$ python -q
>>> import numpy as np
>>> np.set_printoptions(precision=2, suppress=True, linewidth=120, floatmode="fixed")
>>> W0 = np.tril(np.array([[1, -1, 5, 2, 5],
...     [8, 5, -2, -7, -1],
...     [4, 2, 8, 0, -9],
...     [-9, 0, 5, -2, -4],
...     [5, -7, 2, 5, -9]]), -1) + np.eye(5, dtype=int)
>>> print(W0)
[[ 1  0  0  0  0]
 [ 8  1  0  0  0]
 [ 4  2  1  0  0]
 [-9  0  5  1  0]
 [ 5 -7  2  5  1]]
>>> T = np.stack([W0, -2 * W0, W0[::-1]])
>>> print(T.sum(axis=0))
[[  4  -7   2   5   1]
 [-17  -1   5   1   0]
 [  0   0   0   0   0]
 [ 17   1  -5  -1   0]
 [ -4   7  -2  -5  -1]]
>>> print(np.linalg.matrix_rank(T.reshape(3, -1)))
2
>>> print(np.linalg.det(T))
[  1.00 -32.00   1.00]
>>> data = np.loadtxt("test18.csv", delimiter=",")
>>> print(data)
[[  9.00   0.00   6.00 -10.00  -4.00  -2.00   2.00  10.00]
 [  0.00   5.00   0.00   0.00   0.00   0.00   0.00   0.00]
 [  6.00   0.00  14.00 -15.00  -6.00  -3.00   3.00  15.00]
 [-10.00   0.00 -15.00  30.00  10.00   5.00  -5.00 -25.00]
 [ -4.00   0.00  -6.00  10.00   9.00   2.00  -2.00 -10.00]
 [ -2.00   0.00  -3.00   5.00   2.00   6.00  -1.00  -5.00]
 [  2.00   0.00   3.00  -5.00  -2.00  -1.00   6.00   5.00]
 [ 10.00   0.00  15.00 -25.00 -10.00  -5.00   5.00  30.00]]
>>> # splits into 2 blocks
>>> print(np.linalg.cond(data) > 100)
False
>>> print(np.abs(np.linalg.svd(data)[2][-1]))
[0.97 0.00 0.09 0.15 0.06 0.03 0.03 0.15]
>>> print(np.round(np.linalg.norm(data, 2) / np.linalg.norm(data), 2))
0.98
>>> print(np.argsort(-np.linalg.norm(data, axis=0).round(6), kind="stable")[:3])
[3 7 2]
>>> x0 = np.array([3, -3, 1, 2, -1, 0, 3, 0])
>>> y = data @ x0
>>> print(y)
[ 23.00 -15.00  17.00 -10.00 -13.00  -4.00  19.00  20.00]
>>> print(np.round(np.linalg.solve(data, y), 2) + 0)
[ 3.00 -3.00  1.00  2.00 -1.00  0.00  3.00  0.00]
>>> print(np.round(np.linalg.solve(data, y + data[:, 7]), 2) + 0)
[ 3.00 -3.00  1.00  2.00 -1.00  0.00  3.00  1.00]
>>> print(np.round(np.linalg.solve(data, -2 * y), 2) + 0)
[-6.00  6.00 -2.00 -4.00  2.00  0.00 -6.00  0.00]
>>> print(np.linalg.solve(data.T, data[1]))
[-0.00  1.00 -0.00  0.00  0.00  0.00  0.00  0.00]
>>> print(np.linalg.solve(data, data[:, 1]))
[-0.00  1.00 -0.00  0.00  0.00  0.00  0.00  0.00]
>>> w, vecs = np.linalg.eigh(data)
>>> print(np.round(vecs @ np.diag(w) @ vecs.T, 2) + 0)
[[  9.00   0.00   6.00 -10.00  -4.00  -2.00   2.00  10.00]
 [  0.00   5.00   0.00   0.00   0.00   0.00   0.00   0.00]
 [  6.00   0.00  14.00 -15.00  -6.00  -3.00   3.00  15.00]
 [-10.00   0.00 -15.00  30.00  10.00   5.00  -5.00 -25.00]
 [ -4.00   0.00  -6.00  10.00   9.00   2.00  -2.00 -10.00]
 [ -2.00   0.00  -3.00   5.00   2.00   6.00  -1.00  -5.00]
 [  2.00   0.00   3.00  -5.00  -2.00  -1.00   6.00   5.00]
 [ 10.00   0.00  15.00 -25.00 -10.00  -5.00   5.00  30.00]]
>>> print(w.sum(), np.trace(data))
109.0 109.0
>>> print(w)
[ 5.00  5.00  5.00  5.00  5.00  5.00  5.00 74.00]
>>> print(np.round(np.abs(vecs[:, -1]), 2) + 0)
[0.24 0.00 0.36 0.60 0.24 0.12 0.12 0.60]
>>> print(np.linalg.svd(data, compute_uv=False))
[74.00  5.00  5.00  5.00  5.00  5.00  5.00  5.00]
>>> print(np.linalg.eigvalsh(data @ data))
[  25.00   25.00   25.00   25.00   25.00   25.00   25.00 5476.00]
>>> print(np.round(vecs.T @ data @ vecs, 2) + 0)
[[ 5.00  0.00  0.00  0.00  0.00  0.00  0.00  0.00]
 [ 0.00  5.00  0.00  0.00  0.00  0.00  0.00  0.00]
 [ 0.00  0.00  5.00  0.00  0.00  0.00  0.00  0.00]
 [ 0.00  0.00  0.00  5.00  0.00  0.00  0.00  0.00]
 [ 0.00  0.00  0.00  0.00  5.00  0.00  0.00  0.00]
 [ 0.00  0.00  0.00  0.00  0.00  5.00  0.00  0.00]
 [ 0.00  0.00  0.00  0.00  0.00  0.00  5.00  0.00]
 [ 0.00  0.00  0.00  0.00  0.00  0.00  0.00 74.00]]
>>> r0, v = data[6], data[2]
>>> print(r0 @ r0)
104.0
>>> p = (r0 @ v) / (r0 @ r0) * r0
>>> print(v - p)
[  1.44   0.00   7.16  -3.61  -1.44  -0.72 -10.67   3.61]
>>> print(p)
[  4.56   0.00   6.84 -11.39  -4.56  -2.28  13.67  11.39]
>>> print(round(float(np.linalg.norm(r0 + v) ** 2 + np.linalg.norm(r0 - v) ** 2), 2))
1680.0
>>> print(np.round((v - p) @ r0, 2))
0.0
>>> J = np.load("data.npy")
>>> print(J)
[[ 2.31  2.72  3.24 -0.84  1.21 -5.31  3.23  3.59 -3.59 -3.30 -3.79]
 [ 1.09 -6.31 -2.41  0.09 -5.59  0.41  4.44 -3.30  0.60  6.41  6.04]
 [-1.21  3.31  0.19 -1.19  3.92 -0.31 -3.77  0.89 -0.39 -3.50 -3.46]
 [ 1.30 -0.30  2.00  2.28 -2.20  0.17  3.20  1.52  0.22  0.64  0.97]
 [-1.13 -1.30  1.00  1.05  0.39  0.06 -1.89 -4.30  2.73  2.73  4.51]
 [ 4.70 -3.09  1.58 -1.39 -4.61 -7.31  9.82  2.00 -5.00  2.14  0.58]
 [-0.74 -2.18 -1.83 -2.52  0.82 -2.12 -1.69 -4.29  0.11  2.44  2.52]
 [-0.09  1.73  2.20 -1.98  3.81 -5.49 -1.91 -2.21 -1.10 -1.19 -0.28]
 [-0.48  2.49 -0.20  0.20  1.43  1.91 -1.48  2.82 -0.31 -3.02 -3.51]
 [-0.18  1.21 -2.38 -1.92  0.79  1.12 -0.76  2.72 -1.74 -2.52 -4.20]
 [ 0.49  3.52  4.02  4.58 -0.23  2.90  0.98  4.42  1.44 -2.89 -1.79]
 [ 0.13  3.37  1.62 -0.40  2.68 -1.41 -1.06  2.49 -1.33 -3.72 -3.77]
 [ 2.39 -4.99 -2.79 -3.58 -3.78 -4.58  5.64 -1.38 -3.60  3.80  1.80]
 [ 3.40 -4.00  1.41  0.78 -5.41 -3.63  8.12  0.17 -1.90  3.91  3.53]
 [ 1.58 -1.22 -0.81 -1.29 -1.79 -1.89  3.41  1.45 -2.37  0.27 -0.99]
 [ 0.20 -3.86 -4.99 -4.72 -1.29 -2.03  0.79 -2.39 -2.38  2.54  0.49]
 [ 0.75 -3.40 -2.61 -3.83 -1.00 -3.99  1.68 -2.80 -2.31  2.73  1.51]
 [-2.30  1.59  1.83  1.40  3.29  1.02 -5.22 -3.51  3.40  0.02  2.28]
 [-1.85 -0.58 -3.79 -1.73  0.87  3.09 -3.61 -1.22  0.79  0.09 -0.72]]
>>> B = np.c_[J[:, :7] @ np.array([[2, 2, 0, 0, 3, 0, 2],
...     [3, 1, 3, 3, 2, 3, 2],
...     [3, 3, 3, 2, 0, 3, 0],
...     [1, 1, 0, 1, 1, 1, 0],
...     [3, 0, 2, 0, 0, 2, 0],
...     [3, 1, 3, 3, 1, 1, 1],
...     [1, 0, 3, 0, 2, 3, 3]]), np.array([4, 1, 4, 4, 4, 1, 4, 4, 2, 3, 5, 1, 3, 4, 2, 5, 4, 5, 0])]
>>> print(B)
[[ 12.59  10.91  14.06  -2.13  12.68  23.84  14.44   4.00]
 [-34.99 -10.86 -22.79 -22.43   0.03 -23.52   3.29   1.00]
 [ 13.95  -0.04   6.10   8.19  -6.05   5.53  -7.42   4.00]
 [  7.09  10.75  10.81   5.89  12.15  12.75  11.77   4.00]
 [ -2.65   0.55  -5.61  -0.67  -8.66  -4.68 -10.47   4.00]
 [-22.46   2.35  -6.22 -29.43  18.86   7.01  25.37   1.00]
 [-21.62 -13.79 -21.82 -19.08 -14.60 -20.10 -13.03   4.00]
 [  2.68   0.68  -2.79  -8.86  -8.10   6.21  -7.94   4.00]
 [ 14.65   3.04  11.02  13.00   2.69   7.40   1.49   2.00]
 [ -0.82  -7.09  -0.85   0.31  -0.44  -5.01   0.90   3.00]
 [ 37.17  24.04  33.80  31.88  17.95  32.58  13.86   5.00]
 [ 17.58   6.68  12.92   8.72   3.20  15.34   2.41   1.00]
 [-41.58 -16.74 -27.72 -37.87   0.31 -22.14   7.14   3.00]
 [-19.19   4.18  -5.12 -19.29  15.59   2.92  19.53   4.00]
 [-11.85  -3.67  -5.11 -12.24   5.94  -2.62   9.06   2.00]
 [-40.04 -25.18 -32.85 -32.37 -12.29 -33.51  -6.98   5.00]
 [-33.65 -17.55 -26.96 -31.22  -9.01 -22.81  -4.25   4.00]
 [ 14.77   4.90   4.24  12.89 -11.74   3.60 -16.06   5.00]
 [-10.27 -14.29 -12.93  -1.78 -12.57 -20.84 -12.60   0.00]]
>>> print(np.linalg.matrix_rank(np.c_[J, B]))
12
>>> print(np.linalg.norm(np.linalg.qr(J)[0].T @ B, axis=0) ** 2 / ((B ** 2).sum(axis=0) + 1e-12))
[1.00 1.00 1.00 1.00 1.00 1.00 1.00 0.67]
>>> print(np.round(np.linalg.lstsq(J, B[:, 0])[0], 2) + 0)
[2.00 3.00 3.00 1.00 3.00 3.00 1.00 0.00 0.00 0.00 0.00]
